% ipython --no-banner

In [1]: import numpy as np

In [2]: np.set_printoptions(suppress=True, linewidth=200)

In [3]: def rd(a):
   ...:     return np.round(a, 3) + 0
   ...: 

In [4]: arr = np.load("run3.npy")

In [5]: rd(arr)
Out[5]: 
array([[ 0.595, -0.137,  0.34 ,  0.065, -0.053,  0.117,  0.177, -0.021, -0.232],
       [-0.137,  0.95 ,  0.133, -0.01 , -0.041,  0.001,  0.06 ,  0.001, -0.074],
       [ 0.34 ,  0.133,  0.623,  0.107,  0.165,  0.1  , -0.151, -0.024,  0.172],
       [ 0.065, -0.01 ,  0.107,  0.7  , -0.206, -0.373, -0.024,  0.078,  0.08 ],
       [-0.053, -0.041,  0.165, -0.206,  0.834, -0.247,  0.026,  0.052,  0.001],
       [ 0.117,  0.001,  0.1  , -0.373, -0.247,  0.534, -0.046,  0.097,  0.118],
       [ 0.177,  0.06 , -0.151, -0.024,  0.026, -0.046,  0.923,  0.008,  0.101],
       [-0.021,  0.001, -0.024,  0.078,  0.052,  0.097,  0.008,  0.98 , -0.023],
       [-0.232, -0.074,  0.172,  0.08 ,  0.001,  0.118,  0.101, -0.023,  0.86 ]])

In [6]: # equal to its transpose

In [7]: np.linalg.matrix_rank(arr, rtol=0.1)
Out[7]: np.int64(7)

In [8]: [round(float(x), 3) for x in np.linalg.svd(arr, compute_uv=False)[:3]]
Out[8]: [1.0, 1.0, 1.0]

In [9]: rd(np.linalg.norm(arr, 2) / np.linalg.norm(arr))
Out[9]: np.float64(0.378)

In [10]: vals, evecs = np.linalg.eigh(arr)

In [11]: x0 = np.array([-4, 0, -4, -2, -1, 0, -5, -3, 4])

In [12]: rd(evecs * np.maximum(vals, 0) @ evecs.T)
Out[12]: 
array([[ 0.595, -0.137,  0.34 ,  0.065, -0.053,  0.117,  0.177, -0.021, -0.232],
       [-0.137,  0.95 ,  0.133, -0.01 , -0.041,  0.001,  0.06 ,  0.001, -0.074],
       [ 0.34 ,  0.133,  0.623,  0.107,  0.165,  0.1  , -0.151, -0.024,  0.172],
       [ 0.065, -0.01 ,  0.107,  0.7  , -0.206, -0.373, -0.024,  0.078,  0.08 ],
       [-0.053, -0.041,  0.165, -0.206,  0.834, -0.247,  0.026,  0.052,  0.001],
       [ 0.117,  0.001,  0.1  , -0.373, -0.247,  0.534, -0.046,  0.097,  0.118],
       [ 0.177,  0.06 , -0.151, -0.024,  0.026, -0.046,  0.923,  0.008,  0.101],
       [-0.021,  0.001, -0.024,  0.078,  0.052,  0.097,  0.008,  0.98 , -0.023],
       [-0.232, -0.074,  0.172,  0.08 ,  0.001,  0.118,  0.101, -0.023,  0.86 ]])

In [13]: rd(np.linalg.eigvalsh(arr[1:, 1:]))
Out[13]: array([0.   , 0.405, 1.   , 1.   , 1.   , 1.   , 1.   , 1.   ])

In [14]: rd(x0 @ arr @ x0)
Out[14]: np.float64(80.884)

In [15]: left, sig, VT = np.linalg.svd(arr)

In [16]: evecs = VT[:(sig > 1e-8).sum()]

In [17]: rng = np.random.default_rng(16647)

In [18]: x0 = arr[0] + -3 * arr[3] + rng.integers(2) * np.eye(9)[8]

In [19]: rd(x0)
Out[19]: array([ 0.399, -0.108,  0.019, -2.033,  0.565,  1.235,  0.25 , -0.254, -0.471])

In [20]: rd(np.linalg.norm(x0 - evecs.T @ evecs @ x0))
Out[20]: np.float64(0.0)

In [21]: rd(evecs.T @ evecs)
Out[21]: 
array([[ 0.595, -0.137,  0.34 ,  0.065, -0.053,  0.117,  0.177, -0.021, -0.232],
       [-0.137,  0.95 ,  0.133, -0.01 , -0.041,  0.001,  0.06 ,  0.001, -0.074],
       [ 0.34 ,  0.133,  0.623,  0.107,  0.165,  0.1  , -0.151, -0.024,  0.172],
       [ 0.065, -0.01 ,  0.107,  0.7  , -0.206, -0.373, -0.024,  0.078,  0.08 ],
       [-0.053, -0.041,  0.165, -0.206,  0.834, -0.247,  0.026,  0.052,  0.001],
       [ 0.117,  0.001,  0.1  , -0.373, -0.247,  0.534, -0.046,  0.097,  0.118],
       [ 0.177,  0.06 , -0.151, -0.024,  0.026, -0.046,  0.923,  0.008,  0.101],
       [-0.021,  0.001, -0.024,  0.078,  0.052,  0.097,  0.008,  0.98 , -0.023],
       [-0.232, -0.074,  0.172,  0.08 ,  0.001,  0.118,  0.101, -0.023,  0.86 ]])

In [22]: np.allclose(evecs.T @ evecs @ x0, x0)
Out[22]: True

In [23]: left, sig, VT = np.linalg.svd(arr)

In [24]: np.argmax(sig[:-1] / (sig[1:] + 1e-6)) + 1
Out[24]: np.int64(7)

In [25]: rd(sig)
Out[25]: array([1., 1., 1., 1., 1., 1., 1., 0., 0.])

In [26]: Y = left[:, :7] @ np.diag(sig[:7]) @ VT[:7]

In [27]: rd(np.linalg.norm(arr - Y) / np.linalg.norm(arr))
Out[27]: np.float64(0.0)

In [28]: rd(np.abs(arr - Y).max())
Out[28]: np.float64(0.0)

In [29]: A = np.load("block15.npy")

In [30]: A
Out[30]: 
array([[  0,   0,   0,   6,   0,   6,   0, -12],
       [  0,   0,   0,   2,   0,   2,   0,  -4],
       [  0,   0,   0,   6,   0,   6,   0, -12],
       [  0,   0,   0,  -1,   0,  -1,   0,   2],
       [  0,   0,   0,  -7,   0,  -7,   0,  14],
       [  0,   0,   0,   5,   0,   5,   0, -10],
       [  0,   0,   0,  -3,   0,  -3,   0,   6],
       [  0,   0,   0,  -8,   0,  -8,   0,  16]])

In [31]: A.sum(axis=0)
Out[31]: array([0, 0, 0, 0, 0, 0, 0, 0])

In [32]: np.abs(A).max()
Out[32]: np.int64(16)

In [33]: np.unravel_index(np.abs(A).argmax(), A.shape)
Out[33]: (np.int64(7), np.int64(7))

In [34]: A.sum(axis=1)
Out[34]: array([0, 0, 0, 0, 0, 0, 0, 0])

In [35]: np.count_nonzero(A)
Out[35]: np.int64(24)

In [36]: rd(np.linalg.svd(A, compute_uv=False))
Out[36]: array([36.661,  0.   ,  0.   ,  0.   ,  0.   ,  0.   ,  0.   ,  0.   ])

In [37]: Y = np.array([[2, 3], [3, 2], [2, 1]])

In [38]: m1 = np.tile(Y, (2, 3))

In [39]: m1
Out[39]: 
array([[2, 3, 2, 3, 2, 3],
       [3, 2, 3, 2, 3, 2],
       [2, 1, 2, 1, 2, 1],
       [2, 3, 2, 3, 2, 3],
       [3, 2, 3, 2, 3, 2],
       [2, 1, 2, 1, 2, 1]])

In [40]: rk = np.linalg.matrix_rank(m1)

In [41]: rk
Out[41]: np.int64(2)

In [42]: N = np.linalg.svd(m1)[2][rk:].T

In [43]: [int(np.linalg.matrix_rank(m1[:i])) for i in range(1, len(m1) + 1)]
Out[43]: [1, 2, 2, 2, 2, 2]

In [44]: np.allclose(m1 @ N, 0)
Out[44]: True

In [45]: W0 = np.load("layer17.npy")

In [46]: W0
Out[46]: 
array([[-0.7, -0.1, -0.4,  1.2, -1.3, -1.1, -1. ,  0.9,  2.3,  2. ],
       [ 1. , -1.5, -0.6,  0.1,  1.1,  0. ,  0. ,  0.2, -0.4, -0.1],
       [ 0.7,  0.6,  0.5, -0.4, -1. ,  1.2, -1.7, -1.4, -1.1, -1.2],
       [-0.5, -0.7, -1. , -0.2, -0.3,  0.8,  0.7,  1.9,  1.4, -1.3],
       [ 0.9, -1.8, -2.1, -0.1, -0.6, -1.2, -0.8,  0.2, -1.6,  0.5],
       [ 0.7, -1.9,  0.2, -0.4, -1.6,  1.3, -0.7, -1.5, -0.6, -0.1]])

In [47]: th = np.radians(45)

In [48]: Rm = np.eye(10)

In [49]: Rm[1, 1] = Rm[0, 0] = np.cos(th)

In [50]: Rm[1, 0], Rm[0, 1] = -np.sin(th), np.sin(th)

In [51]: rd(Rm)
Out[51]: 
array([[ 0.707,  0.707,  0.   ,  0.   ,  0.   ,  0.   ,  0.   ,  0.   ,  0.   ,  0.   ],
       [-0.707,  0.707,  0.   ,  0.   ,  0.   ,  0.   ,  0.   ,  0.   ,  0.   ,  0.   ],
       [ 0.   ,  0.   ,  1.   ,  0.   ,  0.   ,  0.   ,  0.   ,  0.   ,  0.   ,  0.   ],
       [ 0.   ,  0.   ,  0.   ,  1.   ,  0.   ,  0.   ,  0.   ,  0.   ,  0.   ,  0.   ],
       [ 0.   ,  0.   ,  0.   ,  0.   ,  1.   ,  0.   ,  0.   ,  0.   ,  0.   ,  0.   ],
       [ 0.   ,  0.   ,  0.   ,  0.   ,  0.   ,  1.   ,  0.   ,  0.   ,  0.   ,  0.   ],
       [ 0.   ,  0.   ,  0.   ,  0.   ,  0.   ,  0.   ,  1.   ,  0.   ,  0.   ,  0.   ],
       [ 0.   ,  0.   ,  0.   ,  0.   ,  0.   ,  0.   ,  0.   ,  1.   ,  0.   ,  0.   ],
       [ 0.   ,  0.   ,  0.   ,  0.   ,  0.   ,  0.   ,  0.   ,  0.   ,  1.   ,  0.   ],
       [ 0.   ,  0.   ,  0.   ,  0.   ,  0.   ,  0.   ,  0.   ,  0.   ,  0.   ,  1.   ]])

In [52]: Y = W0 @ Rm.T

In [53]: np.allclose(W0 @ W0.T, Y @ Y.T)
Out[53]: True

In [54]: np.allclose(np.linalg.norm(W0, axis=1), np.linalg.norm(Y, axis=1))
Out[54]: True

In [55]: rd(np.linalg.det(Rm)), rd(np.trace(Rm))
Out[55]: (np.float64(1.0), np.float64(9.414))

In [56]: rd(np.linalg.svd(W0, compute_uv=False)), rd(np.linalg.svd(Y, compute_uv=False))
Out[56]: 
(array([4.997, 4.144, 3.497, 2.975, 1.845, 1.182]),
 array([4.997, 4.144, 3.497, 2.975, 1.845, 1.182]))

In [57]: rd(np.abs(Y - W0).max(axis=0))
Out[57]: array([1.549, 0.671, 0.   , 0.   , 0.   , 0.   , 0.   , 0.   , 0.   , 0.   ])

In [58]: C2 = W0.T @ W0

In [59]: rd(np.linalg.svd(W0, compute_uv=False) ** 2)
Out[59]: array([24.969, 17.17 , 12.229,  8.852,  3.403,  1.397])

In [60]: rd(np.linalg.eigvalsh(C2)[::-1])
Out[60]: array([24.969, 17.17 , 12.229,  8.852,  3.403,  1.397,  0.   ,  0.   ,  0.   ,  0.   ])

In [61]: rd(np.diag(C2))
Out[61]: array([ 3.53,  9.96,  6.22,  1.82,  6.91,  6.42,  5.51,  8.71, 11.54,  7.4 ])

In [62]: np.allclose(C2, C2.T)
Out[62]: True

In [63]: u, v = W0[1], W0[4]

In [64]: rd(u @ u)
Out[64]: np.float64(5.04)

In [65]: u @ v
Out[65]: np.float64(4.82)

In [66]: p = (u @ v) / (u @ u) * u

In [67]: rd(np.linalg.norm(u + v) ** 2 + np.linalg.norm(u - v) ** 2)
Out[67]: np.float64(37.6)

In [68]: np.linalg.matrix_rank(np.outer(u, v))
Out[68]: np.int64(1)

In [69]: rd(v - p)
Out[69]: array([-0.056, -0.365, -1.526, -0.196, -1.652, -1.2  , -0.8  ,  0.009, -1.217,  0.596])

In [70]: feats = np.array([[2, 2, 0, 2, 0, 0, 2, 0, 1, 2],
    ...:     [0, 0, 0, 0, 2, 1, 2, 1, 1, 2],
    ...:     [0, 0, 2, 1, 1, 2, 0, 1, 2, 0],
    ...:     [2, 0, 0, 2, 0, 2, 2, 1, 0, 0],
    ...:     [2, 1, 2, 2, 1, 2, 1, 2, 0, 0],
    ...:     [1, 1, 2, 0, 2, 2, 0, 1, 0, 2],
    ...:     [2, 2, 0, 2, 0, 1, 0, 0, 2, 2],
    ...:     [2, 2, 1, 1, 2, 1, 0, 0, 1, 0],
    ...:     [1, 0, 2, 2, 0, 0, 1, 1, 2, 0],
    ...:     [0, 0, 1, 0, 1, 2, 2, 2, 0, 0]])

In [71]: feats
Out[71]: 
array([[2, 2, 0, 2, 0, 0, 2, 0, 1, 2],
       [0, 0, 0, 0, 2, 1, 2, 1, 1, 2],
       [0, 0, 2, 1, 1, 2, 0, 1, 2, 0],
       [2, 0, 0, 2, 0, 2, 2, 1, 0, 0],
       [2, 1, 2, 2, 1, 2, 1, 2, 0, 0],
       [1, 1, 2, 0, 2, 2, 0, 1, 0, 2],
       [2, 2, 0, 2, 0, 1, 0, 0, 2, 2],
       [2, 2, 1, 1, 2, 1, 0, 0, 1, 0],
       [1, 0, 2, 2, 0, 0, 1, 1, 2, 0],
       [0, 0, 1, 0, 1, 2, 2, 2, 0, 0]])

In [72]: x0 = np.array([2, -2, -1, 3, -2, 2, 0, 3, 0])

In [73]: h = np.maximum(arr @ x0, 0)

In [74]: rd(np.tanh(arr @ x0))
Out[74]: array([ 0.921, -0.978, -0.089,  0.967, -0.993,  0.699,  0.188,  0.997, -0.082])

In [75]: rd(arr * (h > 1e-9)[:, None])
Out[75]: 
array([[ 0.595, -0.137,  0.34 ,  0.065, -0.053,  0.117,  0.177, -0.021, -0.232],
       [ 0.   ,  0.   ,  0.   ,  0.   ,  0.   ,  0.   ,  0.   ,  0.   ,  0.   ],
       [ 0.   ,  0.   ,  0.   ,  0.   ,  0.   ,  0.   ,  0.   ,  0.   ,  0.   ],
       [ 0.065, -0.01 ,  0.107,  0.7  , -0.206, -0.373, -0.024,  0.078,  0.08 ],
       [ 0.   ,  0.   ,  0.   ,  0.   ,  0.   ,  0.   ,  0.   ,  0.   ,  0.   ],
       [ 0.117,  0.001,  0.1  , -0.373, -0.247,  0.534, -0.046,  0.097,  0.118],
       [ 0.177,  0.06 , -0.151, -0.024,  0.026, -0.046,  0.923,  0.008,  0.101],
       [-0.021,  0.001, -0.024,  0.078,  0.052,  0.097,  0.008,  0.98 , -0.023],
       [ 0.   ,  0.   ,  0.   ,  0.   ,  0.   ,  0.   ,  0.   ,  0.   ,  0.   ]])

In [76]: rd(h)
Out[76]: array([1.599, 0.   , 0.   , 2.041, 0.   , 0.866, 0.19 , 3.242, 0.   ])

In [77]: np.flatnonzero(h > 1e-9)
Out[77]: array([0, 3, 5, 6, 7])
